>>> import numpy as np
>>> import numpy.linalg as la
>>> np.set_printoptions(precision=3, suppress=True, linewidth=120)
>>> E = np.array([[0, -3, 2, -2, -2],
...     [0, 0, -1, -2, 3],
...     [0, 0, 0, 1, -1],
...     [0, 0, 0, 0, -1],
...     [0, 0, 0, 0, 0]])
>>> la.cond(E) > 100
np.True_
>>> round(la.norm(E, 2) / la.norm(E), 3)
np.float64(0.787)
>>> feats = np.load("w.npy")
>>> feats
array([[ 0,  0,  0,  0,  0],
       [ 0, -1,  0,  0,  0],
       [ 0,  0,  0,  0, -5],
       [ 0,  0,  0,  1,  0],
       [ 2,  0,  0,  0,  0],
       [-4,  0,  3, -3,  0],
       [-1, -5,  0,  0, -5],
       [ 0,  0,  0,  0,  0]])
>>> # row 7 repeats row 0
>>> proj = feats @ la.solve(feats.T @ feats, feats.T)
>>> np.round(la.eigvalsh(proj), 3) + 0
array([0., 0., 0., 1., 1., 1., 1., 1.])
>>> np.round(proj @ feats[:, 3], 3) + 0
array([ 0.,  0.,  0.,  1.,  0., -3.,  0.,  0.])
>>> np.allclose(proj @ proj, proj)
True
>>> O, r_ = la.qr(feats)
>>> r_.round(3) + 0
array([[-4.583, -1.091,  2.619, -2.619, -1.091],
       [ 0.   ,  4.981,  0.574, -0.574,  4.78 ],
       [ 0.   ,  0.   , -1.347,  1.347, -0.086],
       [ 0.   ,  0.   ,  0.   , -1.   ,  0.   ],
       [ 0.   ,  0.   ,  0.   ,  0.   , -5.094]])
>>> O.shape, r_.shape
((8, 5), (5, 5))
>>> np.allclose(r_.T @ r_, feats.T @ feats)
True
>>> M2 = np.c_[feats[:, :1] @ np.array([[-2]]), np.array([0, 4, 0, 1, 4, 0, 2, 4])]
>>> M2
array([[ 0,  0],
       [ 0,  4],
       [ 0,  0],
       [ 0,  1],
       [-4,  4],
       [ 8,  0],
       [ 2,  2],
       [ 0,  4]])
>>> la.norm(la.qr(feats)[0].T @ M2, axis=0) ** 2 / ((M2 ** 2).sum(axis=0) + 1e-12)
array([1.   , 0.521])
>>> data = np.load("m.npy")
>>> data
array([[ 0.866,  0.   , -0.5  ,  0.   ],
       [ 0.   ,  1.   ,  0.   ,  0.   ],
       [ 0.5  ,  0.   ,  0.866,  0.   ],
       [ 0.   ,  0.   ,  0.   ,  1.   ]])
>>> # 3 groups of indices that never mix
>>> np.diff(data, axis=0)
array([[-0.866,  1.   ,  0.5  ,  0.   ],
       [ 0.5  , -1.   ,  0.866,  0.   ],
       [-0.5  ,  0.   , -0.866,  1.   ]])
>>> data[:, 4]
Traceback (most recent call last):
  File "<python-input-24>", line 1, in <module>
    data[:, 4]
    ~~~~^^^^^^
IndexError: index 4 is out of bounds for axis 1 with size 4
>>> la.svd(data, compute_uv=False)
array([1., 1., 1., 1.])
>>> np.count_nonzero(data)
np.int64(6)
>>> np.zeros(4, 4)
Traceback (most recent call last):
  File "<python-input-27>", line 1, in <module>
    np.zeros(4, 4)
    ~~~~~~~~^^^^^^
TypeError: Cannot interpret '4' as a data type
>>> np.abs(data).max()
np.float64(1.0)
>>> la.rank(data)
Traceback (most recent call last):
  File "<python-input-29>", line 1, in <module>
    la.rank(data)
    ^^^^^^^
AttributeError: module 'numpy.linalg' has no attribute 'rank'
